% ipython --no-banner

In [1]: import numpy as np

In [2]: np.set_printoptions(suppress=True, linewidth=100)

In [3]: rnd = lambda a: np.round(a, 2) + 0

In [4]: K = np.array([[-24.0, 9.0, -12.0, -9.0],
   ...:     [21.0, -12.0, 12.0, 9.0],
   ...:     [18.0, -6.0, 9.0, 6.0],
   ...:     [57.0, -27.0, 30.0, 24.0]])

In [5]: np.kron(np.eye(2, dtype=int), K)
Out[5]: 
array([[-24.,   9., -12.,  -9.,  -0.,   0.,  -0.,  -0.],
       [ 21., -12.,  12.,   9.,   0.,  -0.,   0.,   0.],
       [ 18.,  -6.,   9.,   6.,   0.,  -0.,   0.,   0.],
       [ 57., -27.,  30.,  24.,   0.,  -0.,   0.,   0.],
       [ -0.,   0.,  -0.,  -0., -24.,   9., -12.,  -9.],
       [  0.,  -0.,   0.,   0.,  21., -12.,  12.,   9.],
       [  0.,  -0.,   0.,   0.,  18.,  -6.,   9.,   6.],
       [  0.,  -0.,   0.,   0.,  57., -27.,  30.,  24.]])

In [6]: rnd(np.poly(K))
Out[6]: array([  1.,   3.,  -9., -27.,   0.])

In [7]: rnd(np.linalg.det(K[::-1]))
Out[7]: np.float64(0.0)

In [8]: u, v = K[2], K[0]

In [9]: u @ u
Out[9]: np.float64(477.0)

In [10]: p = (u @ v) / (u @ u) * u

In [11]: rnd((v - p) @ u)
Out[11]: np.float64(0.0)

In [12]: def softmax(z):
    ...:     e = np.exp(z - z.max(axis=-1, keepdims=True))
    ...:     return e / e.sum(axis=-1, keepdims=True)
    ...: 

In [13]: rnd(softmax(K[1]))
Out[13]: array([1., 0., 0., 0.])

In [14]: rnd(softmax(K).sum(axis=1))
Out[14]: array([1., 1., 1., 1.])

In [15]: rnd(softmax(K[1] + 2))
Out[15]: array([1., 0., 0., 0.])

In [16]: att = K @ K.T / np.sqrt(4)

In [17]: softmax(att)[1] @ K
Out[17]: array([ 57., -27.,  30.,  24.])

In [18]: feats = np.array([[0.0, -1.0, 1.0], [2.0, 3.0, -1.0], [0.0, 0.0, 2.0]])

In [19]: feats
Out[19]: 
array([[ 0., -1.,  1.],
       [ 2.,  3., -1.],
       [ 0.,  0.,  2.]])

In [20]: P = np.triu(np.array([[-3, 1, 1], [2, -2, 1], [-1, 2, 3]]), 1) + np.eye(3)

In [21]: out = P @ feats @ np.linalg.inv(P)

In [22]: np.trace(out), np.trace(feats)
Out[22]: (np.float64(5.0), np.float64(5.0))

In [23]: out
Out[23]: 
array([[ 2.,  0.,  0.],
       [ 2.,  1., -2.],
       [ 0.,  0.,  2.]])

In [24]: P @ feats - feats @ P
Out[24]: 
array([[ 2.,  3.,  2.],
       [ 0., -2., -3.],
       [ 0.,  0.,  0.]])

In [25]: np.trace(feats)
Out[25]: np.float64(5.0)

In [26]: (feats + feats.T) / 2
Out[26]: 
array([[ 0. ,  0.5,  0.5],
       [ 0.5,  3. , -0.5],
       [ 0.5, -0.5,  2. ]])

In [27]: rnd(np.abs(np.linalg.eigvals(feats)).max())
Out[27]: np.float64(2.0)

In [28]: rnd(np.sort(np.abs(np.linalg.eigvals(feats))))
Out[28]: array([1., 2., 2.])

In [29]: M = np.loadtxt("w.csv", delimiter=",")

In [30]: M
Out[30]: 
array([[ 2.99, -0.55,  1.38],
       [-2.72,  0.17, -1.05],
       [-4.74,  0.26, -1.85],
       [-0.95,  0.  , -0.22],
       [ 2.9 ,  0.36,  0.63],
       [-0.13,  1.18, -1.17],
       [-0.31,  1.12, -1.14],
       [-2.94,  0.45, -1.58],
       [-1.12,  0.2 , -0.71],
       [-0.57, -0.87,  0.46],
       [ 3.03, -0.88,  1.7 ],
       [-0.74,  0.01, -0.32],
       [-1.76, -0.18, -0.19],
       [-2.85,  0.16, -1.12],
       [ 2.81, -0.54,  1.37],
       [-0.65, -0.93,  0.61],
       [ 0.4 , -1.08,  1.08],
       [ 1.78, -0.51,  1.11],
       [-3.73,  0.52, -1.61],
       [-5.59,  0.56, -2.33],
       [-1.77, -0.14, -0.56],
       [-5.59,  0.51, -2.43],
       [ 1.93, -0.27,  0.84],
       [ 1.02, -0.13,  0.95],
       [-1.88, -0.24, -0.48],
       [-1.52, -0.6 ,  0.02],
       [ 0.14, -0.13,  0.25]])

In [31]: idx = M[:, 2] > np.median(M[:, 2])

In [32]: u = M[idx].mean(axis=0) - M[~idx].mean(axis=0)

In [33]: idx.astype(int)
Out[33]: array([1, 0, 0, 0, 1, 0, 0, 0, 0, 1, 1, 0, 1, 0, 1, 1, 1, 1, 0, 0, 0, 0, 1, 1, 0, 1, 1])

In [34]: rnd((((M - M.mean(axis=0)) @ u > 0) == idx).mean())
Out[34]: np.float64(0.89)

In [35]: ((M - M.mean(axis=0)) @ u > 0).astype(int)
Out[35]: array([1, 0, 0, 0, 1, 0, 0, 0, 0, 1, 1, 1, 0, 0, 1, 1, 1, 1, 0, 0, 0, 0, 1, 1, 0, 0, 1])

In [36]: rnd(u)
Out[36]: array([ 3.47, -0.83,  1.97])

In [37]: vec = np.array([1, -3, -2])

In [38]: np.linalg.norm(M @ vec) <= np.linalg.norm(M, 2) * np.linalg.norm(vec) + 1e-9
Out[38]: np.True_

In [39]: np.sign((M @ vec).round(6))
Out[39]: 
array([ 1., -1., -1., -1.,  1., -1., -1., -1., -1.,  1.,  1., -1., -1., -1.,  1.,  1.,  1.,  1.,
       -1., -1., -1., -1.,  1., -1., -1.,  1.,  1.])

In [40]: M @ np.eye(3)[0]
Out[40]: 
array([ 2.99, -2.72, -4.74, -0.95,  2.9 , -0.13, -0.31, -2.94, -1.12, -0.57,  3.03, -0.74, -1.76,
       -2.85,  2.81, -0.65,  0.4 ,  1.78, -3.73, -5.59, -1.77, -5.59,  1.93,  1.02, -1.88, -1.52,
        0.14])

In [41]: (M @ vec).argmax()
Out[41]: np.int64(10)

In [42]: Xs = (M - M.mean(axis=0)) / M.std(axis=0)

In [43]: np.argwhere(np.abs(Xs) > 2)
Out[43]: 
array([[5, 1],
       [6, 1]])

In [44]: b = np.linalg.lstsq(np.delete(Xs, 1, axis=1), Xs[:, 1])[0]

In [45]: rnd(b)
Out[45]: array([ 1.45, -2.09])

In [46]: Xs = M - M.mean(axis=0)

In [47]: Uu, s, vt = np.linalg.svd(Xs, full_matrices=False)

In [48]: (np.sign(Uu[:, 0]) == np.sign(Uu[0, 0])).astype(int)
Out[48]: array([1, 0, 0, 0, 1, 1, 0, 0, 0, 1, 1, 1, 0, 0, 1, 1, 1, 1, 0, 0, 0, 0, 1, 1, 0, 0, 1])

In [49]: rnd(Xs.mean(axis=0))
Out[49]: array([0., 0., 0.])

In [50]: rnd((s ** 2).sum() ** 2 / (s ** 4).sum())
Out[50]: np.float64(1.12)

In [51]: rnd(s)
Out[51]: array([14.  ,  3.37,  0.49])

In [52]: np.searchsorted(np.cumsum(s ** 2) / (s ** 2).sum(), 0.9) + 1
Out[52]: np.int64(1)

In [53]: J = np.array([[-1.1, -0.5, 0.2, -1.5, 0.0], [-0.5, 0.5, 0.8, -0.5, 0.6]])

In [54]: rng = np.random.default_rng(634)

In [55]: out = M + rng.integers(-2, 3, (27, 2)) @ rng.integers(-2, 3, (2, 3))

In [56]: rnd(out)
Out[56]: 
array([[-1.01, -1.55,  4.38],
       [ 1.28,  2.17,  0.95],
       [-0.74,  1.26, -4.85],
       [ 0.05,  1.  ,  2.78],
       [-0.1 , -0.64,  1.63],
       [ 0.87,  2.18,  1.83],
       [-4.31,  0.12,  1.86],
       [-3.94,  0.45,  0.42],
       [-1.12,  1.2 ,  4.29],
       [ 3.43,  1.13,  2.46],
       [ 5.03, -0.88, -2.3 ],
       [ 1.26,  1.01,  0.68],
       [ 1.24,  1.82,  3.81],
       [-4.85, -0.84, -2.12],
       [ 4.81,  1.46,  7.37],
       [ 0.35, -0.93, -1.39],
       [-3.6 , -3.08, -0.92],
       [-1.22, -1.51,  2.11],
       [-3.73,  0.52, -1.61],
       [-5.59, -0.44, -7.33],
       [ 0.23, -0.14, -4.56],
       [-8.59, -0.49, -1.43],
       [-0.07, -0.27,  4.84],
       [ 3.02,  1.87,  6.95],
       [-0.88,  0.76,  2.52],
       [-2.52, -1.6 , -2.98],
       [ 1.14, -0.13, -1.75]])

In [57]: rnd(out - M)
Out[57]: 
array([[-4., -1.,  3.],
       [ 4.,  2.,  2.],
       [ 4.,  1., -3.],
       [ 1.,  1.,  3.],
       [-3., -1.,  1.],
       [ 1.,  1.,  3.],
       [-4., -1.,  3.],
       [-1.,  0.,  2.],
       [ 0.,  1.,  5.],
       [ 4.,  2.,  2.],
       [ 2.,  0., -4.],
       [ 2.,  1.,  1.],
       [ 3.,  2.,  4.],
       [-2., -1., -1.],
       [ 2.,  2.,  6.],
       [ 1.,  0., -2.],
       [-4., -2., -2.],
       [-3., -1.,  1.],
       [ 0.,  0.,  0.],
       [ 0., -1., -5.],
       [ 2.,  0., -4.],
       [-3., -1.,  1.],
       [-2.,  0.,  4.],
       [ 2.,  2.,  6.],
       [ 1.,  1.,  3.],
       [-1., -1., -3.],
       [ 1.,  0., -2.]])

In [58]: rnd(np.abs(out - M).sum(axis=1))
Out[58]: 
array([ 8.,  8.,  8.,  5.,  5.,  5.,  8.,  3.,  6.,  8.,  6.,  4.,  9.,  4., 10.,  3.,  8.,  5.,
        0.,  6.,  6.,  5.,  6., 10.,  5.,  5.,  3.])

In [59]: np.linalg.matrix_rank(out - M, tol=1e-8)
Out[59]: np.int64(2)

In [60]: rnd(np.abs(np.linalg.eigvals(K)).max())
Out[60]: np.float64(3.0)

In [61]: K @ K
Out[61]: 
array([[ 36.,  -9.,  18.,   9.],
       [-27.,  18., -18.,  -9.],
       [-54.,  18., -27., -18.],
       [-27.,   9., -18.,   0.]])

In [62]: (K - K.T) / 2
Out[62]: 
array([[  0.,  -6., -15., -33.],
       [  6.,   0.,   9.,  18.],
       [ 15.,  -9.,   0., -12.],
       [ 33., -18.,  12.,   0.]])

In [63]: np.trace(K)
Out[63]: np.float64(-3.0)

In [64]: np.allclose(K @ K.T, K.T @ K)
Out[64]: False

In [65]: (K + K.T) / 2
Out[65]: 
array([[-24.,  15.,   3.,  24.],
       [ 15., -12.,   3.,  -9.],
       [  3.,   3.,   9.,  18.],
       [ 24.,  -9.,  18.,  24.]])

In [66]: rnd(np.linalg.det(K))
Out[66]: np.float64(0.0)

In [67]: rnd(np.linalg.matrix_power(K, 2))
Out[67]: 
array([[ 36.,  -9.,  18.,   9.],
       [-27.,  18., -18.,  -9.],
       [-54.,  18., -27., -18.],
       [-27.,   9., -18.,   0.]])

In [68]: out = feats / np.linalg.norm(feats, axis=1, keepdims=True)

In [69]: cov = out @ out.T

In [70]: rnd(cov)
Out[70]: 
array([[ 1.  , -0.76,  0.71],
       [-0.76,  1.  , -0.27],
       [ 0.71, -0.27,  1.  ]])

In [71]: (cov - 2 * np.eye(3)).round(6).argmax(axis=1)
Out[71]: array([2, 2, 0])

In [72]: rnd(np.degrees(np.arccos(np.clip(cov[1, 2], -1, 1))))
Out[72]: np.float64(105.5)

In [73]: Xs = M - M.mean(axis=0)

In [74]: vecs = np.linalg.svd(Xs)[2][:2]

In [75]: out = Xs - Xs @ vecs.T @ vecs

In [76]: rnd(np.cov(Xs @ vecs.T, rowvar=False))
Out[76]: 
array([[7.54, 0.  ],
       [0.  , 0.44]])

In [77]: rnd(out.std(axis=0))
Out[77]: array([0.02, 0.06, 0.07])

In [78]: rnd(np.linalg.norm(out) / np.linalg.norm(Xs))
Out[78]: np.float64(0.03)

In [79]: rnd((Xs @ vecs.T).std(axis=0))
Out[79]: array([2.69, 0.65])

In [80]: np.linalg.norm(out, axis=1).round(6).argmax()
Out[80]: np.int64(23)

In [81]: data = np.load("x.npy")

In [82]: data
Out[82]: 
array([[ 2, -3, -1,  1,  1],
       [ 1, -2, -3, -1, -1],
       [ 3, -3, -2,  2, -1],
       [-2, -1, -1,  3,  1]])

In [83]: np.unravel_index(np.abs(data).argmax(), data.shape)
Out[83]: (np.int64(0), np.int64(1))

In [84]: np.diff(data, axis=0)
Out[84]: 
array([[-1,  1, -2, -2, -2],
       [ 2, -1,  1,  3,  0],
       [-5,  2,  1,  1,  2]])

In [85]: np.abs(data).max()
Out[85]: np.int64(3)

In [86]: data.sum(axis=1)
Out[86]: array([ 0, -6, -1,  0])
